$ python -q
>>> import numpy as np
>>> from numpy import linalg as LA
>>> np.set_printoptions(suppress=True, linewidth=200)
>>> A = np.load("test3.npy")
>>> print(A)
[[  3 -27  -9   3 -27  -9]
 [  9 -12  -3   9 -12  -3]
 [-12 -15  -6 -12 -15  -6]
 [ -3  27   9  -3  27   9]
 [ -9  12   3  -9  12   3]
 [ 12  15   6  12  15   6]]
>>> print(np.round(LA.norm(A, 2), 1))
69.9
>>> print(np.round(LA.norm(A, axis=1), 1))
[40.5 21.6 28.5 40.5 21.6 28.5]
>>> print(np.round(LA.norm(A, axis=0), 1))
[21.6 46.9 15.9 21.6 46.9 15.9]
>>> U, sigma, VT = LA.svd(A)
>>> vecs = VT[:(sigma > 1e-8).sum()]
>>> rng = np.random.default_rng(829265)
>>> x0 = A[1] + 3 * A[2] + rng.integers(2) * np.eye(6)[0]
>>> print(x0)
[-27. -57. -21. -27. -57. -21.]
>>> print(np.allclose(vecs.T @ vecs @ x0, x0))
True
>>> print(LA.matrix_rank(np.vstack([A, x0])))
3
>>> print(np.round(vecs.T @ vecs, 1) + 0)
[[0.5 0.  0.  0.5 0.  0. ]
 [0.  0.5 0.  0.  0.5 0. ]
 [0.  0.  0.5 0.  0.  0.5]
 [0.5 0.  0.  0.5 0.  0. ]
 [0.  0.5 0.  0.  0.5 0. ]
 [0.  0.  0.5 0.  0.  0.5]]
>>> U, sigma, VT = LA.svd(A)
>>> print(np.argmax(sigma[:-1] / (sigma[1:] + 1e-6)) + 1)
3
>>> out = U[:, :3] @ np.diag(sigma[:3]) @ VT[:3]
>>> print(round(float(LA.norm(A - out, 2)), 1), np.round(sigma[3], 1))
0.0 0.0
>>> print(LA.matrix_rank(out))
3
>>> print(round(LA.norm(A - out) / LA.norm(A), 1))
0.0
>>> print(round(np.abs(A - out).max(), 1))
0.0
>>> u = np.array([7, 0, -8, 3, -2, 6, 5, -6])
>>> m1 = 4 * np.eye(8) + np.outer(u, u)
>>> print(m1)
[[ 53.   0. -56.  21. -14.  42.  35. -42.]
 [  0.   4.   0.   0.   0.   0.   0.   0.]
 [-56.   0.  68. -24.  16. -48. -40.  48.]
 [ 21.   0. -24.  13.  -6.  18.  15. -18.]
 [-14.   0.  16.  -6.   8. -12. -10.  12.]
 [ 42.   0. -48.  18. -12.  40.  30. -36.]
 [ 35.   0. -40.  15. -10.  30.  29. -30.]
 [-42.   0.  48. -18.  12. -36. -30.  40.]]
>>> # 2 groups of indices that never mix
>>> U, sigma, VT = LA.svd(m1)
>>> print(sigma.round(1))
[227.   4.   4.   4.   4.   4.   4.   4.]
>>> print(np.argmax(sigma[:-1] / (sigma[1:] + 1e-6)) + 1)
1
>>> out = U[:, :1] @ np.diag(sigma[:1]) @ VT[:1]
>>> print(round(LA.norm(m1 - out) / LA.norm(m1), 1))
0.0
>>> print(LA.matrix_rank(out))
1
>>> x0 = np.array([1, -2, 1, 1, 2, 0, -1, 2])
>>> rhs = m1 @ x0
>>> coef, lr = np.zeros(8), 1 / LA.norm(m1, 2) ** 2
>>> for i in range(200):
...     coef -= lr * m1.T @ (m1 @ coef - rhs)
...     if i % 50 == 0: print(i, round(LA.norm(m1 @ coef - rhs), 1))
... 
0 15.2
50 14.9
100 14.7
150 14.5
>>> print(round(float(LA.cond(m1)), 1))
56.8
>>> x0 = np.array([3, 0, -3, -1, -5, -1, -3, -2])
>>> print(m1 * x0)
[[ 159.    0.  168.  -21.   70.  -42. -105.   84.]
 [   0.    0.   -0.   -0.   -0.   -0.   -0.   -0.]
 [-168.    0. -204.   24.  -80.   48.  120.  -96.]
 [  63.    0.   72.  -13.   30.  -18.  -45.   36.]
 [ -42.    0.  -48.    6.  -40.   12.   30.  -24.]
 [ 126.    0.  144.  -18.   60.  -40.  -90.   72.]
 [ 105.    0.  120.  -15.   50.  -30.  -87.   60.]
 [-126.    0. -144.   18.  -60.   36.   90.  -80.]]
>>> print(m1 @ x0)
[ 313.    0. -356.  125. -106.  254.  203. -266.]
>>> print(np.sign((m1 @ x0).round(6)))
[ 1.  0. -1.  1. -1.  1.  1. -1.]
>>> print(m1 @ m1)
[[ 11335.      0. -12936.   4851.  -3234.   9702.   8085.  -9702.]
 [     0.     16.      0.      0.      0.      0.      0.      0.]
 [-12936.      0.  14800.  -5544.   3696. -11088.  -9240.  11088.]
 [  4851.      0.  -5544.   2095.  -1386.   4158.   3465.  -4158.]
 [ -3234.      0.   3696.  -1386.    940.  -2772.  -2310.   2772.]
 [  9702.      0. -11088.   4158.  -2772.   8332.   6930.  -8316.]
 [  8085.      0.  -9240.   3465.  -2310.   6930.   5791.  -6930.]
 [ -9702.      0.  11088.  -4158.   2772.  -8316.  -6930.   8332.]]
>>> print((LA.matrix_power((m1 != 0) + (m1.T != 0) + np.eye(8), 8) > 0).astype(int))
[[1 0 1 1 1 1 1 1]
 [0 1 0 0 0 0 0 0]
 [1 0 1 1 1 1 1 1]
 [1 0 1 1 1 1 1 1]
 [1 0 1 1 1 1 1 1]
 [1 0 1 1 1 1 1 1]
 [1 0 1 1 1 1 1 1]
 [1 0 1 1 1 1 1 1]]
>>> print(np.round(np.sort(LA.eigvals(m1).real), 1))
[  4.   4.   4.   4.   4.   4.   4. 227.]
>>> x0 = np.ones(8)
>>> for _ in range(6):
...     x0 = m1 @ x0
...     x0 /= LA.norm(x0)
...     print(round(x0 @ m1 @ x0, 1))
... 
222.2
227.0
227.0
227.0
227.0
227.0
>>> print(round(LA.eigvalsh(m1)[-1], 1))
227.0
>>> F = np.load("case7.npy")
>>> print(F)
[[ 5  0  0  0]
 [ 0  1  0  0]
 [ 0  0 -4  0]
 [ 0  0  0 -7]]
>>> # equal to its transpose
>>> vals, vecs = LA.eig(F)
>>> print(F @ vecs[:, 0] - vals[0] * vecs[:, 0])
[0. 0. 0. 0.]
>>> print(np.prod(vals))
140.0
>>> vals, vecs = LA.eigh(F)
>>> print(vecs.T @ vecs)
[[1. 0. 0. 0.]
 [0. 1. 0. 0.]
 [0. 0. 1. 0.]
 [0. 0. 0. 1.]]
>>> print(vals.sum(), np.trace(F))
-5.0 -5
>>> print(np.round(LA.eigvalsh(F @ F), 1))
[ 1. 16. 25. 49.]
>>> print((vals > 1e-8).sum(), (vals < -1e-8).sum())
2 2
>>> print(np.abs(vecs[:, -1]).round(6).argmax())
0
>>> print(vecs.T @ F @ vecs)
[[-7.  0.  0.  0.]
 [ 0. -4.  0.  0.]
 [ 0.  0.  1.  0.]
 [ 0.  0.  0.  5.]]
>>> print(np.round(LA.eigvals(F), 1))
[ 5.  1. -4. -7.]
>>> print(round(float(LA.eigvals(F).sum().real), 1))
-5.0
>>> print(np.round(LA.det(2 * F), 1), round(float(LA.det(F)), 1))
2240.0 140.0
>>> C2 = F.T @ F
>>> print(C2)
[[25  0  0  0]
 [ 0  1  0  0]
 [ 0  0 16  0]
 [ 0  0  0 49]]
>>> print(np.trace(C2), (F ** 2).sum())
91 91
>>> mat = np.loadtxt("x.csv", delimiter=",")
>>> print(mat)
[[ 1.  0.  0.  0.  0.  0.  0.]
 [ 0.  0.  0.  0.  0. -1.  0.]
 [ 0.  0.  1.  0.  0.  0.  0.]
 [ 0.  0.  0.  1.  0.  0.  0.]
 [ 0.  0.  0.  0.  1.  0.  0.]
 [ 0.  1.  0.  0.  0.  0.  0.]
 [ 0.  0.  0.  0.  0.  0.  1.]]
>>> x0 = np.array([-3, 0, -4, -1, 4, 3, -4])
>>> print(mat.T @ (mat @ x0))
[-3.  0. -4. -1.  4.  3. -4.]
>>> print(np.round(LA.inv(mat), 1))
[[ 1.  0.  0.  0.  0.  0.  0.]
 [ 0.  0.  0.  0.  0.  1.  0.]
 [ 0.  0.  1.  0.  0.  0.  0.]
 [ 0.  0.  0.  1.  0.  0.  0.]
 [ 0.  0.  0.  0.  1.  0.  0.]
 [-0. -1. -0. -0. -0. -0. -0.]
 [ 0.  0.  0.  0.  0.  0.  1.]]
>>> print(np.round(LA.det(mat), 1))
1.0
